$ python3 -q
>>> import numpy as np
>>> np.set_printoptions(precision=2, suppress=True, linewidth=100, legacy="1.25")
>>> feats = np.loadtxt("x.csv", delimiter=",")
>>> print(feats)
[[-12.38 -19.13  19.77]
 [  4.15  13.62 -13.8 ]
 [  4.93  16.29 -57.01]
 [  6.12  24.75 -15.79]
 [-11.59   1.68  -4.85]
 [ -3.66  16.55  42.62]
 [ 12.78  -3.78  22.79]
 [  9.14 -32.5    7.15]
 [  2.65   4.78 -23.85]
 [  8.12  -5.34 -36.67]
 [ 22.23   6.39   1.86]
 [ 29.74  26.47 -13.25]
 [-11.87  -1.34 -16.88]
 [-18.87   2.13  40.09]
 [-20.17   0.19   6.43]
 [ 31.04  -0.05 -14.21]
 [ -7.21 -15.06   0.95]
 [ -4.88 -26.94  -4.8 ]
 [ 16.81  20.52 -19.35]
 [-15.88 -11.54  -8.55]
 [  9.72 -23.21   0.23]
 [-10.67   4.91  22.91]
 [  6.98  15.62 -19.1 ]
 [  1.74 -43.43  16.78]
 [ 11.36  19.25 -14.3 ]
 [-11.63  18.41  18.6 ]
 [ 11.89 -12.92  14.22]
 [ 17.15 -10.59 -11.66]
 [ -4.59  -6.39  14.6 ]
 [ 10.1   -6.66 -14.17]
 [-15.6  -23.24  14.38]
 [ 15.97 -26.   -15.31]
 [ -4.02 -23.61  -7.04]
 [ 21.95 -29.91   3.67]
 [  4.89   1.3  -60.43]
 [ 10.24  24.88  21.11]
 [ 13.72  -9.85 -19.34]
 [-13.03  26.57  12.26]
 [  8.15  20.24  -2.17]]
>>> vec = np.array([2, 3, 4])
>>> rhs = feats @ vec
>>> print(np.linalg.solve(feats.T @ feats, feats.T @ rhs))
[2. 3. 4.]
>>> rng = np.random.default_rng(3)
>>> rhs = rhs + 0.02 * rng.normal(size=39)
>>> print(rhs)
[  -3.03   -6.09 -169.3    23.32  -37.55  212.81  105.34  -50.62  -75.78 -146.39   71.07   85.88
  -95.29  129.    -14.07    5.08  -55.79 -109.78   17.8  -100.58  -49.27   85.06  -15.57  -59.7
   23.27  106.38   41.94  -44.12   30.05  -56.44  -43.42 -107.31 -107.01  -31.14 -228.04  179.57
  -79.53  102.71   68.32]
>>> coef, *_ = np.linalg.lstsq(feats, rhs)
>>> print(round(float(np.linalg.norm(rhs - feats @ coef)), 2))
0.14
>>> print(coef)
[2. 3. 4.]
>>> def softmax(z):
...     e = np.exp(z - z.max(axis=-1, keepdims=True))
...     return e / e.sum(axis=-1, keepdims=True)
... 
>>> print(softmax(feats).sum(axis=1))
[1. 1. 1. 1. 1. 1. 1. 1. 1. 1. 1. 1. 1. 1. 1. 1. 1. 1. 1. 1. 1. 1. 1. 1. 1. 1. 1. 1. 1. 1. 1. 1. 1.
 1. 1. 1. 1. 1. 1.]
>>> print(np.round(softmax(10 * feats[34]), 2) + 0)
[1. 0. 0.]
>>> scores = feats @ feats.T / np.sqrt(3)
>>> print(softmax(scores).round(6).argmax(axis=1))
[23  2  2  2  2  5  5 23 34 34 11 11 34 13 13 15 23 23  2 19 23 13  2 23  2  5 23 34 13 34 23 31 23
 23 34  5 34 37 11]
>>> data = np.load("sample12.npy")
>>> print(data)
[[-1.41  0.79  1.94 -0.89  0.29 -0.57  1.2 ]
 [ 0.94 -1.51  1.85  0.6  -0.19 -1.1  -0.91]
 [-0.82  1.07 -0.14 -0.82 -0.96 -0.84 -2.21]
 [ 0.7   0.28  0.64 -1.1   2.    1.26 -1.1 ]
 [-1.41 -0.68  0.74  0.84 -0.82  2.07 -0.59]
 [ 1.52  1.93  0.92  0.81 -0.99  0.67  0.18]
 [ 0.82 -0.84  0.07 -2.14 -1.53  0.67  0.49]]
>>> vec = np.array([2, 0, 3, 0, 0, 3, 2])
>>> rhs = data @ vec
>>> print(rhs)
[ 3.69  2.29 -9.    4.93  4.43  8.18  4.83]
>>> print(np.round(np.linalg.solve(data, rhs + data[:, 2]), 2) + 0)
[2. 0. 4. 0. 0. 3. 2.]
>>> print(np.round(np.linalg.solve(data, data[:, 5]), 2) + 0)
[0. 0. 0. 0. 0. 1. 0.]
>>> print(np.round(np.linalg.solve(data, 2 * rhs), 2) + 0)
[4. 0. 6. 0. 0. 6. 4.]
>>> print(np.round(softmax(10 * data[1]), 2) + 0)
[0. 0. 1. 0. 0. 0. 0.]
>>> print(softmax(data).sum(axis=1))
[1. 1. 1. 1. 1. 1. 1.]
>>> scores = data @ data.T / np.sqrt(7)
>>> print(softmax(scores + np.triu(np.full(scores.shape, -np.inf), 1)))
[[1.   0.   0.   0.   0.   0.   0.  ]
 [0.03 0.97 0.   0.   0.   0.   0.  ]
 [0.03 0.03 0.94 0.   0.   0.   0.  ]
 [0.03 0.03 0.03 0.91 0.   0.   0.  ]
 [0.03 0.03 0.03 0.03 0.88 0.   0.  ]
 [0.03 0.03 0.03 0.03 0.03 0.86 0.  ]
 [0.03 0.03 0.03 0.03 0.03 0.03 0.83]]
>>> print(softmax(scores)[1] @ data)
[ 0.77 -1.19  1.65  0.41 -0.22 -0.83 -0.82]
>>> out = data / np.sqrt((data ** 2).mean(axis=1, keepdims=True))
>>> print(np.linalg.norm(out, axis=1))
[2.65 2.65 2.65 2.65 2.65 2.65 2.65]
>>> print(np.linalg.matrix_rank(out) == np.linalg.matrix_rank(data))
True
>>> out = np.array([[2, 4], [4, 2], [5, 5], [2, 3], [5, 0], [5, 3], [4, 5], [0, 0]])
>>> Z = np.array([[-1, -4, -1, -2, 1, -5, 5], [-1, 3, -5, 0, -2, -2, -2]])
>>> M = out @ Z + 0.1 * rng.normal(size=(8, 7))
>>> print(M)
[[ -6.17   4.03 -21.93  -4.04  -6.11 -18.     1.99]
 [ -5.86  -9.93 -13.98  -7.89  -0.02 -24.09  16.06]
 [ -9.94  -5.02 -30.08  -9.98  -5.25 -34.93  15.05]
 [ -5.16   1.01 -17.1   -3.92  -4.2  -16.09   4.07]
 [ -4.88 -20.22  -5.05  -9.97   4.94 -24.84  24.88]
 [ -7.96 -11.1  -19.86 -10.    -1.04 -31.17  19.17]
 [ -8.92  -0.92 -28.89  -7.97  -6.06 -30.08   9.92]
 [  0.14  -0.15  -0.06  -0.03   0.02   0.06  -0.12]]
>>> print(np.argsort(-np.linalg.norm(M, axis=0).round(6), kind="stable")[:3])
[5 2 6]
>>> vec = np.array([1, -3, 1, -2, -2, 2, 2])
>>> a = np.maximum(M @ vec, 0)
>>> print(np.maximum(M @ (3 * vec), 0))
[  0.    29.06   0.     0.   182.55  10.69   0.     1.2 ]
>>> print(np.flatnonzero(a > 1e-9))
[1 4 5 7]
>>> print(np.tanh(M @ vec))
[-1.    1.   -1.   -1.    1.    1.   -1.    0.38]
>>> print(M.T @ a)
[ -382.28 -1365.87  -513.46  -718.55   296.65 -1855.93  1737.76]
>>> print(a)
[ 0.    9.69  0.    0.   60.85  3.56  0.    0.4 ]
>>> print(np.maximum(M @ vec, 0) - np.maximum(-M @ vec, 0))
[-51.88   9.69 -34.27 -33.06  60.85   3.56 -47.3    0.4 ]
